>>> import numpy as np
>>> import numpy.linalg as la
>>> np.set_printoptions(precision=1, suppress=True, linewidth=160)
>>> def tidy(a):
...     return np.round(a, 1) + 0
... 
>>> feats = np.load("m.npy")
>>> feats
array([[ 1,  1,  1,  1,  1,  1,  1,  1],
       [ 1, -1,  1, -1, -1,  1, -1,  1],
       [ 1,  1,  1,  1, -1, -1, -1, -1],
       [ 1,  1, -1, -1, -1, -1,  1,  1],
       [ 1, -1, -1,  1, -1,  1,  1, -1],
       [ 1,  1, -1, -1,  1,  1, -1, -1],
       [ 1, -1, -1,  1,  1, -1, -1,  1]])
>>> feats.ravel(order="F")
array([ 1,  1,  1,  1,  1,  1,  1,  1, -1,  1,  1, -1,  1, -1,  1,  1,  1, -1, -1, -1, -1,  1, -1,  1, -1,  1, -1,  1,  1, -1, -1, -1, -1,  1,  1,  1,  1, -1,
       -1,  1,  1, -1,  1, -1, -1,  1,  1, -1, -1,  1,  1, -1,  1, -1, -1,  1])
>>> T = feats.reshape(7, 2, -1)
>>> T.transpose(1, 0, 2)
array([[[ 1,  1,  1,  1],
        [ 1, -1,  1, -1],
        [ 1,  1,  1,  1],
        [ 1,  1, -1, -1],
        [ 1, -1, -1,  1],
        [ 1,  1, -1, -1],
        [ 1, -1, -1,  1]],

       [[ 1,  1,  1,  1],
        [-1,  1, -1,  1],
        [-1, -1, -1, -1],
        [-1, -1,  1,  1],
        [-1,  1,  1, -1],
        [ 1,  1, -1, -1],
        [ 1, -1, -1,  1]]])
>>> T[:, 0]
array([[ 1,  1,  1,  1],
       [ 1, -1,  1, -1],
       [ 1,  1,  1,  1],
       [ 1,  1, -1, -1],
       [ 1, -1, -1,  1],
       [ 1,  1, -1, -1],
       [ 1, -1, -1,  1]])
>>> np.einsum("ihd,ihd->ih", T, T)
array([[4, 4],
       [4, 4],
       [4, 4],
       [4, 4],
       [4, 4],
       [4, 4],
       [4, 4]])
>>> T.sum(axis=1)
array([[ 2,  2,  2,  2],
       [ 0,  0,  0,  0],
       [ 0,  0,  0,  0],
       [ 0,  0,  0,  0],
       [ 0,  0,  0,  0],
       [ 2,  2, -2, -2],
       [ 2, -2, -2,  2]])
>>> T = np.stack([feats, -1 * feats, feats[::-1]])
>>> T.shape
(3, 7, 8)
>>> T.sum(axis=0)
array([[ 1, -1, -1,  1,  1, -1, -1,  1],
       [ 1,  1, -1, -1,  1,  1, -1, -1],
       [ 1, -1, -1,  1, -1,  1,  1, -1],
       [ 1,  1, -1, -1, -1, -1,  1,  1],
       [ 1,  1,  1,  1, -1, -1, -1, -1],
       [ 1, -1,  1, -1, -1,  1, -1,  1],
       [ 1,  1,  1,  1,  1,  1,  1,  1]])
>>> tidy(la.norm(T, axis=(1, 2)))
array([7.5, 7.5, 7.5])
>>> x = np.array([-1, 2, -2, 1, 2, -1, 1, -2])
>>> (feats * x).sum(axis=1)
array([  0, -12,   0,   0,   0,   4,   0])
>>> feats @ np.ones(8)
array([8., 0., 0., 0., 0., 0., 0.])
>>> np.sign((feats @ x).round(6))
array([ 0, -1,  0,  0,  0,  1,  0])
>>> feats * x
array([[-1,  2, -2,  1,  2, -1,  1, -2],
       [-1, -2, -2, -1, -2, -1, -1, -2],
       [-1,  2, -2,  1, -2,  1, -1,  2],
       [-1,  2,  2, -1, -2,  1,  1, -2],
       [-1, -2,  2,  1, -2, -1,  1,  2],
       [-1,  2,  2, -1,  2, -1, -1,  2],
       [-1, -2,  2,  1,  2,  1, -1, -2]])
>>> (feats @ x).argmax()
np.int64(5)
>>> f = np.array([-4, 3])
>>> np.cross(feats[0, :3], feats[2, :3])
array([0, 0, 0])
>>> np.correlate(feats[0], feats[2], "full")
array([-1, -2, -3, -4, -3, -2, -1,  0,  1,  2,  3,  4,  3,  2,  1])
>>> np.array([np.convolve(row, f, "same") for row in feats])
array([[-4, -1, -1, -1, -1, -1, -1, -1],
       [-4,  7, -7,  7,  1, -7,  7, -7],
       [-4, -1, -1, -1,  7,  1,  1,  1],
       [-4, -1,  7,  1,  1,  1, -7, -1],
       [-4,  7,  1, -7,  7, -7, -1,  7],
       [-4, -1,  7,  1, -7, -1,  7,  1],
       [-4,  7,  1, -7, -1,  7,  1, -7]])
>>> J = np.load("dump.npy")
>>> J
array([[0, 2, 0, 0],
       [2, 1, 0, 0],
       [0, 0, 0, 2],
       [0, 0, 2, 1]])
>>> rng = np.random.default_rng(6305)
>>> z = rng.permutation(4)
>>> other = J[:, z] * rng.choice([-1, 1], 4)
>>> other
array([[ 0,  0,  2,  0],
       [ 0, -2,  1,  0],
       [-2,  0,  0,  0],
       [-1,  0,  0, -2]])
>>> left, _, vt = la.svd(J.T @ other)
>>> tidy(la.lstsq(J, other)[0])
array([[ 0., -1.,  0.,  0.],
       [ 0.,  0.,  1.,  0.],
       [ 0.,  0.,  0., -1.],
       [-1.,  0.,  0.,  0.]])
>>> tidy(left @ vt)
array([[ 0., -1.,  0.,  0.],
       [ 0.,  0.,  1.,  0.],
       [ 0.,  0.,  0., -1.],
       [-1.,  0.,  0.,  0.]])
>>> W1 = np.array([[-1, 1, -3, 1],
...     [0, 0, -3, 0],
...     [-3, -2, -2, 0],
...     [1, -2, 3, 3],
...     [1, 1, -3, 0],
...     [1, -2, -2, 1],
...     [-3, 3, -1, -2],
...     [0, -1, -1, 0]])
>>> b = np.array([0, 0, 2, 0])
>>> act = np.maximum(feats @ W1 + b, 0)
>>> (act > 0).astype(int)
array([[0, 0, 0, 1],
       [0, 0, 0, 1],
       [0, 0, 1, 1],
       [0, 1, 0, 0],
       [0, 1, 1, 1],
       [1, 1, 0, 1],
       [1, 0, 1, 1]])
>>> la.matrix_rank(act)
np.int64(4)
>>> cent = np.array([[3, -3, 3], [3, -1, -2], [1, 1, 2], [0, -2, 3]])
>>> W1 @ cent
array([[ -3,  -3,  -8],
       [ -3,  -3,  -6],
       [-17,   9,  -9],
       [  0,  -4,  22],
       [  3,  -7,  -5],
       [ -5,  -5,   6],
       [ -1,   9, -23],
       [ -4,   0,   0]])
>>> evals, evecs = la.eigh(J)
>>> x = np.array([-3, -1, -5, -2])
>>> np.abs(J).sum(axis=1).max(), tidy(np.abs(evals).max())
(np.int64(3), np.float64(2.6))
>>> tidy(evecs * np.abs(evals) @ evecs.T)
array([[1.9, 0.5, 0. , 0. ],
       [0.5, 2.2, 0. , 0. ],
       [0. , 0. , 1.9, 0.5],
       [0. , 0. , 0.5, 2.2]])
>>> tidy(x @ J @ x / (x @ x)), tidy(evals[0]), tidy(evals[-1])
(np.float64(1.5), np.float64(-1.6), np.float64(2.6))
>>> tidy(evecs * np.maximum(evals, 0) @ evecs.T)
array([[1. , 1.2, 0. , 0. ],
       [1.2, 1.6, 0. , 0. ],
       [0. , 0. , 1. , 1.2],
       [0. , 0. , 1.2, 1.6]])
>>> x @ J @ x
np.int64(57)
>>> evals, evecs = la.eig(J)
>>> tidy(np.sort(la.eigvals(J.T)))
array([-1.6, -1.6,  2.6,  2.6])
>>> [round(float(la.det(J[:i, :i])), 2) + 0 for i in range(1, 5)]
[0.0, -4.0, 0.0, 16.0]
>>> np.all(la.eigvalsh(J) > 0)
np.False_
>>> tidy(la.eigvalsh(J).min())
np.float64(-1.6)
>>> try:
...     la.cholesky(J)
... except la.LinAlgError as e:
...     print("failed:", e)
... 
failed: Matrix is not positive definite
>>> m1 = np.triu(rng.random((5, 5)) < 0.5, 1).astype(int)
>>> m1 = m1 + m1.T
>>> m1
array([[0, 1, 1, 1, 1],
       [1, 0, 0, 0, 1],
       [1, 0, 0, 1, 1],
       [1, 0, 1, 0, 0],
       [1, 1, 1, 0, 0]])
>>> # equal to its transpose
>>> x = np.array([2, 3, 3, 3, 2])
>>> target = m1 @ x
>>> b, lr = np.zeros(5), 1 / la.norm(m1, 2) ** 2
>>> for i in range(25):
...     b -= lr * m1.T @ (m1 @ b - target)
...     if i % 5 == 0: print(i, round(la.norm(m1 @ b - target), 1))
... 
0 2.1
5 0.6
10 0.3
15 0.2
20 0.2
>>> tidy(b)
array([1.9, 2.9, 3.1, 2.8, 2.2])
>>> tidy(la.cond(m1))
np.float64(6.3)
